% ipython --no-banner

In [1]: import numpy as np

In [2]: np.set_printoptions(precision=2, suppress=True, linewidth=140)

In [3]: def rnd(a):
   ...:     return np.round(a, 2) + 0
   ...: 

In [4]: E = np.loadtxt("out6.csv", delimiter=",")

In [5]: E
Out[5]: 
array([[ -2.,  -4.,   3.,   2.],
       [ -8.,   3.,   0.,   4.],
       [-12.,   6.,  -1.,   6.],
       [  2., -10.,   6.,   1.]])

In [6]: rng = np.random.default_rng(992360)

In [7]: labels = rng.permutation(4)

In [8]: labels
Out[8]: array([2, 0, 3, 1])

In [9]: B = E[labels][:, labels]

In [10]: B
Out[10]: 
array([[ -1., -12.,   6.,   6.],
       [  3.,  -2.,   2.,  -4.],
       [  6.,   2.,   1., -10.],
       [  0.,  -8.,   4.,   3.]])

In [11]: print(np.trace(B))
1.0

In [12]: np.diag(B)
Out[12]: array([-1., -2.,  1.,  3.])

In [13]: rnd(np.linalg.det(B)), rnd(np.linalg.det(E[labels]))
Out[13]: (np.float64(2.0), np.float64(-2.0))

In [14]: rnd(np.sort(np.abs(np.linalg.eigvals(B))))
Out[14]: array([1., 1., 1., 2.])

In [15]: [round(float(x), 2) for x in np.linalg.svd(B, compute_uv=False)[:3]]
Out[15]: [18.65, 11.5, 0.17]

In [16]: np.linalg.matrix_rank(B, rtol=0.1)
Out[16]: np.int64(2)

In [17]: rnd(np.abs(np.linalg.svd(B)[2][-1]))
Out[17]: array([0.83, 0.19, 0.02, 0.53])

In [18]: rnd(np.linalg.norm(B, 2) / np.linalg.norm(B))
Out[18]: np.float64(0.85)

In [19]: np.linalg.cond(B) > 100
Out[19]: np.True_

In [20]: np.argsort(-np.linalg.norm(B, axis=0).round(6), kind="stable")[:3]
Out[20]: array([1, 3, 2])

In [21]: q, V = np.linalg.qr(E[:, :1])[0], np.linalg.qr(E[:, 1:])[0]

In [22]: sv = np.linalg.svd(q.T @ V, compute_uv=False)

In [23]: rnd(np.degrees(np.arccos(sv.clip(0, 1))))
Out[23]: array([0.88])

In [24]: (sv > 0.9).sum()
Out[24]: np.int64(1)

In [25]: arr = np.loadtxt("run15.csv", delimiter=",")

In [26]: arr
Out[26]: 
array([[2., 2., 2., 1., 0., 1., 1., 1.],
       [1., 2., 2., 2., 1., 0., 1., 1.],
       [1., 1., 2., 2., 2., 1., 0., 1.],
       [1., 1., 1., 2., 2., 2., 1., 0.],
       [0., 1., 1., 1., 2., 2., 2., 1.],
       [1., 0., 1., 1., 1., 2., 2., 2.],
       [2., 1., 0., 1., 1., 1., 2., 2.],
       [2., 2., 1., 0., 1., 1., 1., 2.]])

In [27]: Uu, sv, Vt = np.linalg.svd(arr)

In [28]: rnd(sv)
Out[28]: array([10.  ,  3.2 ,  3.2 ,  1.41,  1.41,  1.33,  1.33,  0.  ])

In [29]: print(np.argmax(sv[:-1] / (sv[1:] + 1e-6)) + 1)
7

In [30]: B = Uu[:, :7] @ np.diag(sv[:7]) @ Vt[:7]

In [31]: np.linalg.matrix_rank(B)
Out[31]: np.int64(7)

In [32]: rnd(np.abs(arr - B).max())
Out[32]: np.float64(0.0)

In [33]: rnd(B)
Out[33]: 
array([[2., 2., 2., 1., 0., 1., 1., 1.],
       [1., 2., 2., 2., 1., 0., 1., 1.],
       [1., 1., 2., 2., 2., 1., 0., 1.],
       [1., 1., 1., 2., 2., 2., 1., 0.],
       [0., 1., 1., 1., 2., 2., 2., 1.],
       [1., 0., 1., 1., 1., 2., 2., 2.],
       [2., 1., 0., 1., 1., 1., 2., 2.],
       [2., 2., 1., 0., 1., 1., 1., 2.]])

In [34]: print(rnd(np.linalg.norm(arr - B, 2)), rnd(sv[7]))
0.0 0.0

In [35]: rnd(np.linalg.norm(arr - B) / np.linalg.norm(arr))
Out[35]: np.float64(0.0)

In [36]: np.linalg.matrix_rank(arr, rtol=0.05)
Out[36]: np.int64(7)

In [37]: rank = np.linalg.matrix_rank(arr)

In [38]: rank
Out[38]: np.int64(7)

In [39]: null = np.linalg.svd(arr)[2][rank:].T

In [40]: null.shape
Out[40]: (8, 1)

In [41]: [int(np.linalg.matrix_rank(np.delete(arr, i, axis=0))) for i in range(8)]
Out[41]: [7, 7, 7, 7, 7, 7, 7, 7]

In [42]: rnd(arr @ null)
Out[42]: 
array([[0.],
       [0.],
       [0.],
       [0.],
       [0.],
       [0.],
       [0.],
       [0.]])

In [43]: G = arr.T @ arr

In [44]: rnd(np.linalg.svd(arr, compute_uv=False) ** 2)
Out[44]: array([100.  ,  10.24,  10.24,   2.  ,   2.  ,   1.76,   1.76,   0.  ])

In [45]: G
Out[45]: 
array([[16., 14., 12., 11., 10., 11., 12., 14.],
       [14., 16., 14., 12., 11., 10., 11., 12.],
       [12., 14., 16., 14., 12., 11., 10., 11.],
       [11., 12., 14., 16., 14., 12., 11., 10.],
       [10., 11., 12., 14., 16., 14., 12., 11.],
       [11., 10., 11., 12., 14., 16., 14., 12.],
       [12., 11., 10., 11., 12., 14., 16., 14.],
       [14., 12., 11., 10., 11., 12., 14., 16.]])

In [46]: rnd(np.linalg.eigvalsh(G)[::-1])
Out[46]: array([100.  ,  10.24,  10.24,   2.  ,   2.  ,   1.76,   1.76,   0.  ])

In [47]: np.diag(G)
Out[47]: array([16., 16., 16., 16., 16., 16., 16., 16.])

In [48]: np.linalg.matrix_rank(G)
Out[48]: np.int64(7)

In [49]: Uu, sv, Vt = np.linalg.svd(G, full_matrices=False)

In [50]: Uu.shape, sv.shape, Vt.shape
Out[50]: ((8, 8), (8,), (8, 8))

In [51]: A = np.load("x.npy")

In [52]: A
Out[52]: 
array([[ 0,  0,  0, -4],
       [ 0,  1,  0,  0],
       [ 3,  0,  0,  0],
       [ 0,  0,  0,  0]])

In [53]: # rank 3

In [54]: A @ A
Out[54]: 
array([[  0,   0,   0,   0],
       [  0,   1,   0,   0],
       [  0,   0,   0, -12],
       [  0,   0,   0,   0]])

In [55]: (A != 0).astype(int)
Out[55]: 
array([[0, 0, 0, 1],
       [0, 1, 0, 0],
       [1, 0, 0, 0],
       [0, 0, 0, 0]])

In [56]: (np.linalg.matrix_power((A != 0) + (A.T != 0) + np.eye(4), 4) > 0).astype(int)
Out[56]: 
array([[1, 0, 1, 1],
       [0, 1, 0, 0],
       [1, 0, 1, 1],
       [1, 0, 1, 1]])

In [57]: np.flatnonzero(np.linalg.matrix_power((A != 0) + (A.T != 0) + np.eye(4), 4)[0])
Out[57]: array([0, 2, 3])
